% python3 -q
>>> import numpy as np
>>> import numpy.linalg as la
>>> np.set_printoptions(precision=3, suppress=True, linewidth=160, floatmode="fixed")
>>> W0 = np.load("x.npy")
>>> W0
array([[0.200, 0.200, 0.000, 0.200, 0.000, 0.000, 0.000, 0.200, 0.000, 0.200],
       [0.000, 0.250, 0.000, 0.000, 0.000, 0.000, 0.000, 0.250, 0.250, 0.250],
       [0.000, 0.000, 0.333, 0.000, 0.000, 0.333, 0.000, 0.000, 0.000, 0.333],
       [0.000, 0.000, 0.000, 0.500, 0.000, 0.000, 0.000, 0.000, 0.000, 0.500],
       [0.200, 0.200, 0.000, 0.000, 0.400, 0.000, 0.000, 0.000, 0.200, 0.000],
       [0.000, 0.000, 0.000, 0.250, 0.250, 0.250, 0.250, 0.000, 0.000, 0.000],
       [0.000, 0.000, 0.000, 0.200, 0.200, 0.200, 0.400, 0.000, 0.000, 0.000],
       [0.333, 0.000, 0.000, 0.000, 0.000, 0.000, 0.333, 0.333, 0.000, 0.000],
       [0.125, 0.000, 0.125, 0.125, 0.125, 0.000, 0.125, 0.000, 0.250, 0.125],
       [0.000, 0.000, 0.000, 0.000, 0.333, 0.000, 0.000, 0.000, 0.000, 0.667]])
>>> # row-stochastic, so 1 is an eigenvalue
>>> rng = np.random.default_rng(61)
>>> labels = rng.permutation(10)
>>> labels
array([3, 8, 7, 4, 9, 6, 0, 2, 1, 5])
>>> B = W0[labels][:, labels]
>>> np.sort(np.abs(la.eigvals(B)))
array([0.005, 0.157, 0.215, 0.215, 0.428, 0.460, 0.460, 0.606, 0.606, 1.000])
>>> np.round(la.det(B), 3), round(la.det(W0[labels]), 3)
(np.float64(-0.0), np.float64(0.0))
>>> round(np.trace(B), 3)
np.float64(3.583)
